$ python -q
>>> import numpy as np
>>> from numpy import linalg as LA
>>> np.set_printoptions(precision=2, suppress=True, linewidth=120, legacy="1.25")
>>> K = np.loadtxt("a.csv", delimiter=",")
>>> K
array([[ -0.07, -14.55,  -1.88,  10.88, -14.91],
       [ -0.21, -13.15,  -0.76,  10.3 , -14.77],
       [ -0.42, -14.39,  -0.75,  11.09, -14.56],
       [ -0.4 , -16.67,  -0.92,  10.46, -14.16],
       [ -0.68, -15.08,   0.41,   8.18, -15.36],
       [ -0.19, -13.58,  -0.69,   8.1 , -14.54],
       [  1.19, -14.14,  -1.66,  10.09, -14.78],
       [ -0.66, -15.99,  -0.7 ,   9.97, -14.45],
       [ -0.52, -14.58,  -0.36,   9.96, -14.98],
       [  0.21, -15.21,   0.31,  11.24, -14.93],
       [  0.92, -13.8 ,  -0.15,  10.41, -14.24],
       [  0.18, -13.96,   1.2 ,  11.88, -15.05],
       [  1.51, -14.95,  -0.86,   9.02, -16.08],
       [  1.36, -16.05,  -0.52,  10.13, -15.37],
       [ -0.56, -14.04,   1.51,   8.71, -17.42],
       [ -0.13, -16.62,  -0.57,  11.04, -14.61]])
>>> Ac = (K - K.mean(axis=0)) / K.std(axis=0)
>>> Ac.std(axis=0)
array([1., 1., 1., 1., 1.])
>>> np.argwhere(np.abs(Ac) > 2)
array([[14,  2],
       [14,  4]])
>>> coef = LA.lstsq(np.delete(Ac, 4, axis=1), Ac[:, 4])[0]
>>> round(float(1 - np.var(Ac[:, 4] - np.delete(Ac, 4, axis=1) @ coef)), 2)
0.48
>>> coef
array([-0.25, -0.01, -0.55,  0.41])
>>> X = np.load("out7.npy")
>>> X
array([[-2.2 , -0.97, -0.73],
       [-1.52, -0.65, -1.71],
       [-3.59, -1.93, -0.63],
       [-3.82, -0.1 , -0.89],
       [-2.3 , -1.82, -0.95],
       [-2.26, -2.18, -1.27],
       [ 0.22, -1.14, -3.43],
       [-2.5 ,  0.15,  0.  ],
       [-2.63, -1.17, -1.64],
       [ 2.24, -0.35, -2.23],
       [-3.12, -1.26, -0.4 ],
       [-0.03,  4.4 , -2.27],
       [-0.01,  3.35, -1.01],
       [-2.7 ,  3.63, -1.16],
       [-3.55, -0.68, -1.51],
       [-3.99, -0.73, -2.24],
       [ 0.58, -3.06, -2.32],
       [-0.8 ,  4.04, -0.42],
       [-3.36, -1.  ,  0.14],
       [-0.65,  3.38,  0.15],
       [-3.09, -1.85, -3.35],
       [-0.68,  2.19,  2.95],
       [-0.94,  3.85, -0.96],
       [-1.98,  2.69,  0.38],
       [-0.9 ,  3.98, -1.05],
       [-2.39,  3.16, -0.55],
       [-0.3 , -0.84, -3.41]])
>>> Y = np.c_[X[:, :2] @ np.array([[-5, -3], [1, 1]]), np.array([2, 1, -3, -3, -3, 2, 3, 1, 3, 0, 3, -2, 3, 1, 2, -1, -1, -2, -3, 2, 1, 0, 2, 2, 3, -3, -2])]
>>> Y
array([[ 10.03,   5.63,   2.  ],
       [  6.95,   3.91,   1.  ],
       [ 16.02,   8.84,  -3.  ],
       [ 19.  ,  11.36,  -3.  ],
       [  9.68,   5.08,  -3.  ],
       [  9.12,   4.6 ,   2.  ],
       [ -2.24,  -1.8 ,   3.  ],
       [ 12.65,   7.65,   1.  ],
       [ 11.98,   6.72,   3.  ],
       [-11.55,  -7.07,   0.  ],
       [ 14.34,   8.1 ,   3.  ],
       [  4.55,   4.49,  -2.  ],
       [  3.4 ,   3.38,   3.  ],
       [ 17.13,  11.73,   1.  ],
       [ 17.07,   9.97,   2.  ],
       [ 19.22,  11.24,  -1.  ],
       [ -5.96,  -4.8 ,  -1.  ],
       [  8.04,   6.44,  -2.  ],
       [ 15.8 ,   9.08,  -3.  ],
       [  6.63,   5.33,   2.  ],
       [ 13.6 ,   7.42,   1.  ],
       [  5.59,   4.23,   0.  ],
       [  8.55,   6.67,   2.  ],
       [ 12.59,   8.63,   2.  ],
       [  8.48,   6.68,   3.  ],
       [ 15.11,  10.33,  -3.  ],
       [  0.66,   0.06,  -2.  ]])
>>> LA.norm(LA.qr(X)[0].T @ Y, axis=0) ** 2 / ((Y ** 2).sum(axis=0) + 1e-12)
array([1.  , 1.  , 0.03])
>>> np.round(LA.lstsq(X, Y[:, 0])[0], 2) + 0
array([-5.,  1.,  0.])
